In [1]: import numpy as np

In [2]: np.set_printoptions(precision=2, suppress=True, linewidth=200, legacy="1.25")

In [3]: J = np.load("arr.npy")

In [4]: J
Out[4]: 
array([[-0.44, -0.84,  0.02, -0.33],
       [ 0.66, -0.54,  0.1 ,  0.51],
       [ 0.61, -0.02, -0.18, -0.78],
       [-0.06, -0.07, -0.98,  0.18]])

In [5]: rng = np.random.default_rng(69)

In [6]: z = rng.permutation(4)

In [7]: z
Out[7]: array([0, 1, 3, 2])

In [8]: Y = J[z][:, z]

In [9]: np.round(np.linalg.det(Y), 2), np.round(np.linalg.det(J[z]), 2)
Out[9]: (-1.0, 1.0)

In [10]: np.diag(Y)
Out[10]: array([-0.44, -0.54,  0.18, -0.18])

In [11]: round(float(np.trace(Y)), 2)
Out[11]: -0.98

In [12]: Y
Out[12]: 
array([[-0.44, -0.84, -0.33,  0.02],
       [ 0.66, -0.54,  0.51,  0.1 ],
       [-0.06, -0.07,  0.18, -0.98],
       [ 0.61, -0.02, -0.78, -0.18]])

In [13]: np.sort(np.abs(np.linalg.eigvals(Y)))
Out[13]: array([1., 1., 1., 1.])

In [14]: round(np.linalg.norm(J, 1), 2), np.round(np.linalg.norm(J, np.inf), 2)
Out[14]: (1.79, 1.81)

In [15]: round(np.linalg.norm(J, 2), 2)
Out[15]: 1.0

In [16]: arr = np.load("layer11.npy")

In [17]: arr
Out[17]: 
array([[ 0,  0,  0,  2],
       [ 2,  1,  2,  3],
       [ 3,  0,  2,  1],
       [-2, -1, -2, -1]])

In [18]: # rows and columns are dependent

In [19]: z = rng.permutation(4)

In [20]: z
Out[20]: array([3, 1, 0, 2])

In [21]: Y = arr[z][:, z]

In [22]: print(Y)
[[-1 -1 -2 -2]
 [ 3  1  2  2]
 [ 2  0  0  0]
 [ 1  0  3  2]]

In [23]: print(np.trace(Y))
2

In [24]: np.round(np.sort(np.abs(np.linalg.eigvals(Y))), 2) + 0
Out[24]: array([0.  , 0.  , 2.83, 2.83])

In [25]: print(np.allclose(Y, arr))
False

In [26]: np.allclose(arr @ arr.T, arr.T @ arr)
Out[26]: False

In [27]: print(np.round(np.sort(np.abs(np.linalg.eigvals(arr))), 2) + 0)
[0.   0.   2.83 2.83]

In [28]: np.trace(arr)
Out[28]: 2

In [29]: round(float(np.abs(np.linalg.eigvals(arr)).max()), 2)
Out[29]: 2.83

In [30]: arr @ arr
Out[30]: 
array([[-4, -2, -4, -2],
       [ 2, -2,  0,  6],
       [ 4, -1,  2,  7],
       [-6,  0, -4, -8]])

In [31]: print((arr - arr.T) / 2)
[[ 0.  -1.  -1.5  2. ]
 [ 1.   0.   1.   2. ]
 [ 1.5 -1.   0.   1.5]
 [-2.  -2.  -1.5  0. ]]

In [32]: U, sig, VT = np.linalg.svd(arr)

In [33]: evecs = VT[:(sig > 1e-8).sum()]

In [34]: vec = arr[3] + -1 * arr[1] + rng.integers(2) * np.eye(4)[2]

In [35]: print(vec)
[-4. -2. -3. -4.]

In [36]: np.allclose(evecs.T @ evecs @ vec, vec)
Out[36]: False

In [37]: U, sig, VT = np.linalg.svd(arr)

In [38]: np.argmax(sig[:-1] / (sig[1:] + 1e-6)) + 1
Out[38]: 3

In [39]: Y = U[:, :3] @ np.diag(sig[:3]) @ VT[:3]

In [40]: np.linalg.matrix_rank(Y)
Out[40]: 3

In [41]: np.linalg.matrix_rank(arr, rtol=0.05)
Out[41]: 3

In [42]: np.round(np.linalg.norm(arr - Y) / np.linalg.norm(arr), 2)
Out[42]: 0.0

In [43]: Y.round(2) + 0
Out[43]: 
array([[ 0.,  0.,  0.,  2.],
       [ 2.,  1.,  2.,  3.],
       [ 3.,  0.,  2.,  1.],
       [-2., -1., -2., -1.]])

In [44]: t3 = np.stack([arr, -1 * arr, arr[::-1]])

In [45]: np.linalg.matrix_rank(t3.reshape(3, -1))
Out[45]: 2

In [46]: np.linalg.det(t3)
Out[46]: array([0., 0., 0.])

In [47]: (t3 @ arr.T).shape
Out[47]: (3, 4, 4)

In [48]: t3.shape
Out[48]: (3, 4, 4)

In [49]: t3.sum(axis=0)
Out[49]: 
array([[-2, -1, -2, -1],
       [ 3,  0,  2,  1],
       [ 2,  1,  2,  3],
       [ 0,  0,  0,  2]])

In [50]: np.einsum("bij,cij->bc", t3, t3)
Out[50]: 
array([[ 46, -46,  22],
       [-46,  46, -22],
       [ 22, -22,  46]])

In [51]: np.linalg.norm(t3, axis=(1, 2))
Out[51]: array([6.78, 6.78, 6.78])

In [52]: mat = np.load("x.npy")

In [53]: mat
Out[53]: 
array([[ 1.9, -1. , -0.9],
       [-1.5,  0.5,  0.8],
       [-0.6, -0.6,  1. ],
       [-1.3,  1. , -0.1],
       [ 0.3,  0.2, -0.4],
       [-1.9, -1. ,  0.3],
       [ 1.2, -1. , -1.5],
       [ 0.1,  0.2, -2.6],
       [ 2.8, -0.3, -0.4],
       [-0.7,  0.7, -2.2],
       [-1.6,  0.1,  0.8],
       [-0.3,  1.2,  0.9],
       [ 0.1, -0.9, -0.5],
       [-1.3, -0.8,  0.4],
       [-0.3,  1.9, -2.6],
       [-0.2,  1.4, -0.8],
       [-4.5, -8. ,  1.5],
       [ 1.4, -0.1,  0.4]])

In [54]: cov = np.cov(mat, rowvar=False)

In [55]: np.corrcoef(mat.T)
Out[55]: 
array([[ 1.  ,  0.49, -0.44],
       [ 0.49,  1.  , -0.43],
       [-0.44, -0.43,  1.  ]])

In [56]: cov.shape
Out[56]: (3, 3)

In [57]: print(np.linalg.eigvalsh(cov)[::-1])
[5.94 1.69 1.05]

In [58]: np.argsort(-mat.std(axis=0).round(6), kind="stable")
Out[58]: array([1, 0, 2])

In [59]: P = mat @ np.linalg.solve(mat.T @ mat, mat.T)

In [60]: np.diag(P)
Out[60]: array([0.18, 0.1 , 0.04, 0.1 , 0.01, 0.08, 0.17, 0.28, 0.24, 0.24, 0.09, 0.08, 0.03, 0.04, 0.32, 0.06, 0.88, 0.08])

In [61]: np.linalg.matrix_rank(np.eye(18) - P)
Out[61]: 15

In [62]: np.trace(P)
Out[62]: 3.0

In [63]: P @ mat[:, 1]
Out[63]: array([-1. ,  0.5, -0.6,  1. ,  0.2, -1. , -1. ,  0.2, -0.3,  0.7,  0.1,  1.2, -0.9, -0.8,  1.9,  1.4, -8. , -0.1])

In [64]: z = rng.permutation(3)

In [65]: Y = mat[:, z] * rng.choice([-1, 1], 3)

In [66]: Y
Out[66]: 
array([[ 1.9, -0.9, -1. ],
       [-1.5,  0.8,  0.5],
       [-0.6,  1. , -0.6],
       [-1.3, -0.1,  1. ],
       [ 0.3, -0.4,  0.2],
       [-1.9,  0.3, -1. ],
       [ 1.2, -1.5, -1. ],
       [ 0.1, -2.6,  0.2],
       [ 2.8, -0.4, -0.3],
       [-0.7, -2.2,  0.7],
       [-1.6,  0.8,  0.1],
       [-0.3,  0.9,  1.2],
       [ 0.1, -0.5, -0.9],
       [-1.3,  0.4, -0.8],
       [-0.3, -2.6,  1.9],
       [-0.2, -0.8,  1.4],
       [-4.5,  1.5, -8. ],
       [ 1.4,  0.4, -0.1]])

In [67]: U, _, VT = np.linalg.svd(mat.T @ Y)

In [68]: np.round(np.linalg.lstsq(mat, Y)[0], 2) + 0
Out[68]: 
array([[1., 0., 0.],
       [0., 0., 1.],
       [0., 1., 0.]])

In [69]: print(np.round(U @ VT, 2) + 0)
[[1. 0. 0.]
 [0. 0. 1.]
 [0. 1. 0.]]

In [70]: vec = np.array([2, 3, -3])

In [71]: rhs = mat @ vec

In [72]: np.round(np.linalg.pinv(mat) @ mat, 2) + 0
Out[72]: 
array([[1., 0., 0.],
       [0., 1., 0.],
       [0., 0., 1.]])

In [73]: rhs
Out[73]: array([  3.5,  -3.9,  -6. ,   0.7,   2.4,  -7.7,   3.9,   8.6,   5.9,   7.3,  -5.3,   0.3,  -1. ,  -6.2,  12.9,   6.2, -37.5,   1.3])

In [74]: rhs = rhs + 0.3 * rng.normal(size=18)

In [75]: rhs
Out[75]: array([  3.34,  -3.92,  -6.1 ,   0.86,   2.27,  -7.49,   4.11,   8.55,   5.78,   7.63,  -5.16,   0.81,  -1.13,  -6.16,  12.76,   6.28, -37.32,   1.25])

In [76]: b, *_ = np.linalg.lstsq(mat, rhs)

In [77]: round(np.linalg.norm(rhs - mat @ b), 2)
Out[77]: 0.71

In [78]: np.round(mat.T @ (rhs - mat @ b), 2) + 0
Out[78]: array([0., 0., 0.])

In [79]: Y = np.array([[0, 0], [1, 3]])

In [80]: K = np.kron(np.eye(2, dtype=int), Y)

In [81]: print(K)
[[0 0 0 0]
 [1 3 0 0]
 [0 0 0 0]
 [0 0 1 3]]

In [82]: np.count_nonzero(K)
Out[82]: 4

In [83]: K.sum(axis=1)
Out[83]: array([0, 4, 0, 4])

In [84]: print(K.mean(axis=0))
[0.25 0.75 0.25 0.75]

In [85]: U, sig, VT = np.linalg.svd(K)

In [86]: print(np.argmax(sig[:-1] / (sig[1:] + 1e-6)) + 1)
2

In [87]: Y = U[:, :2] @ np.diag(sig[:2]) @ VT[:2]

In [88]: Y
Out[88]: 
array([[0., 0., 0., 0.],
       [1., 3., 0., 0.],
       [0., 0., 0., 0.],
       [0., 0., 1., 3.]])

In [89]: print(np.linalg.matrix_rank(Y))
2

In [90]: round(float(np.linalg.norm(K - Y) / np.linalg.norm(K)), 2)
Out[90]: 0.0

In [91]: np.linalg.matrix_rank(K, rtol=0.05)
Out[91]: 2

In [92]: rk = np.linalg.matrix_rank(Y)

In [93]: rk
Out[93]: 2

In [94]: N = np.linalg.svd(Y)[2][rk:].T

In [95]: np.linalg.matrix_rank(Y.T @ Y), np.linalg.matrix_rank(Y @ Y.T)
Out[95]: (2, 2)

In [96]: N.shape
Out[96]: (4, 2)

In [97]: np.round(Y @ N, 2) + 0
Out[97]: 
array([[0., 0.],
       [0., 0.],
       [0., 0.],
       [0., 0.]])

In [98]: np.linalg.cond(K) > 100
Out[98]: True

In [99]: np.unique(K.round(6), axis=0).shape
Out[99]: (3, 4)

In [100]: np.abs(np.diag(np.linalg.qr(K)[1])) > 1e-9
Out[100]: array([ True, False,  True, False])

In [101]: print(np.round(np.trace(np.linalg.pinv(K) @ K), 2))
2.0

In [102]: F = np.load("m.npy")

In [103]: print(F)
[[0 2]
 [0 0]]

In [104]: # row 0 dominates

In [105]: z = rng.permutation(2)

In [106]: z
Out[106]: array([0, 1])

In [107]: Y = F[z][:, z]

In [108]: Y
Out[108]: 
array([[0, 2],
       [0, 0]])

In [109]: print(np.diag(Y))
[0 0]

In [110]: round(float(np.linalg.det(Y)), 2), round(np.linalg.det(F[z]), 2)
Out[110]: (0.0, 0.0)

In [111]: np.sort(np.abs(np.linalg.eigvals(Y)))
Out[111]: array([0., 0.])

In [112]: np.allclose(Y, F)
Out[112]: True

In [113]: P = np.triu(np.array([[-8, 0], [9, -1]]), 1) + np.eye(2)

In [114]: Y = P @ F @ np.linalg.inv(P)

In [115]: np.poly(Y)
Out[115]: array([1., 0., 0.])

In [116]: np.linalg.svd(F, compute_uv=False)
Out[116]: array([2., 0.])

In [117]: np.linalg.norm(F, axis=0)
Out[117]: array([0., 2.])

In [118]: F[:, 0] @ F[:, 1]
Out[118]: 0

In [119]: np.linalg.pinv(F)
Out[119]: 
array([[0. , 0. ],
       [0.5, 0. ]])

In [120]: F.T @ F
Out[120]: 
array([[0, 0],
       [0, 4]])

In [121]: F @ F.T
Out[121]: 
array([[4, 0],
       [0, 0]])

In [122]: r0 = np.array([1, 1])

In [123]: W0 = np.array([np.roll(r0, i) for i in range(2)])

In [124]: print(W0)
[[1 1]
 [1 1]]

In [125]: # column 1 repeats column 0

In [126]: z = rng.permutation(2)

In [127]: z
Out[127]: array([1, 0])

In [128]: Y = W0[z][:, z]

In [129]: Y
Out[129]: 
array([[1, 1],
       [1, 1]])

In [130]: round(float(np.linalg.det(Y)), 2), round(np.linalg.det(W0[z]), 2)
Out[130]: (0.0, 0.0)

In [131]: np.trace(Y)
Out[131]: 2

In [132]: np.allclose(Y, W0)
Out[132]: True

In [133]: w, evecs = np.linalg.eigh(W0)

In [134]: w
Out[134]: array([0., 2.])

In [135]: w.sum(), np.trace(W0)
Out[135]: (2.0, 2)

In [136]: np.round(evecs.T @ W0 @ evecs, 2) + 0
Out[136]: 
array([[0., 0.],
       [0., 2.]])

In [137]: np.abs(evecs[:, -1]).round(6).argmax()
Out[137]: 0

In [138]: U, sig, VT = np.linalg.svd(W0)

In [139]: evecs = VT[:(sig > 1e-8).sum()]

In [140]: vec = W0[1] + -3 * W0[0] + rng.integers(2) * np.eye(2)[1]

In [141]: vec
Out[141]: array([-2., -2.])

In [142]: round(float(np.linalg.norm(vec - evecs.T @ evecs @ vec)), 2)
Out[142]: 0.0

In [143]: vec = np.array([3, 2, 5, 1])

In [144]: h = np.maximum(J @ vec, 0)

In [145]: np.maximum(J @ (3 * vec), 0)
Out[145]: array([0.  , 5.64, 0.34, 0.  ])

In [146]: cent = np.array([[2, 3, 2], [1, 0, 2], [0, 3, 3]])

In [147]: A = np.repeat(cent, 17 // 3, axis=0)

In [148]: A = A + 0.3 * rng.normal(size=A.shape)

In [149]: A
Out[149]: 
array([[ 2.23,  3.15,  1.79],
       [ 1.72,  3.05,  2.03],
       [ 2.14,  3.17,  1.95],
       [ 2.18,  2.57,  1.67],
       [ 1.85,  2.46,  2.65],
       [ 1.24,  0.17,  1.99],
       [ 1.31, -0.14,  2.16],
       [ 1.08,  0.21,  1.58],
       [ 0.63, -0.39,  1.51],
       [ 0.61, -0.28,  1.95],
       [-0.02,  3.24,  3.  ],
       [ 0.14,  3.61,  2.56],
       [ 0.18,  2.53,  3.05],
       [ 0.15,  3.02,  2.97],
       [-0.38,  3.07,  2.66]])

In [150]: Ac = (A - A.mean(axis=0)) / A.std(axis=0)

In [151]: Ac.std(axis=0)
Out[151]: array([1., 1., 1.])

In [152]: np.argwhere(np.abs(Ac) > 2)
Out[152]: array([], shape=(0, 2), dtype=int64)

In [153]: b = np.linalg.lstsq(np.delete(Ac, 2, axis=1), Ac[:, 2])[0]

In [154]: round(1 - np.var(Ac[:, 2] - np.delete(Ac, 2, axis=1) @ b), 2)
Out[154]: 0.64

In [155]: P = A @ np.linalg.solve(A.T @ A, A.T)

In [156]: np.allclose(P @ P, P)
Out[156]: True

In [157]: round(np.trace(P), 2)
Out[157]: 3.0

In [158]: np.diag(P)
Out[158]: array([0.27, 0.16, 0.24, 0.22, 0.14, 0.18, 0.27, 0.12, 0.16, 0.22, 0.22, 0.21, 0.18, 0.18, 0.25])

In [159]: z = A[:, 2] > np.median(A[:, 2])

In [160]: r0 = A[z].mean(axis=0) - A[~z].mean(axis=0)

In [161]: print(r0)
[-1.02  1.09  0.91]

In [162]: print(((A - A.mean(axis=0)) @ r0 > 0).astype(int))
[0 1 0 0 1 0 0 0 0 0 1 1 1 1 1]

In [163]: z.astype(int)
Out[163]: array([0, 0, 0, 0, 1, 0, 1, 0, 0, 0, 1, 1, 1, 1, 1])

In [164]: vec = np.array([1, -1, 2])

In [165]: rhs = A @ vec

In [166]: np.linalg.solve(A.T @ A, A.T @ rhs)
Out[166]: array([ 1., -1.,  2.])

In [167]: rhs = rhs + 0.3 * rng.normal(size=15)

In [168]: rhs
Out[168]: array([2.69, 2.64, 2.03, 3.37, 4.89, 4.88, 5.95, 4.3 , 3.86, 5.02, 2.7 , 1.99, 3.93, 3.21, 2.21])

In [169]: b, *_ = np.linalg.lstsq(A, rhs)

In [170]: round(float(np.linalg.norm(rhs - A @ b)), 2)
Out[170]: 1.1
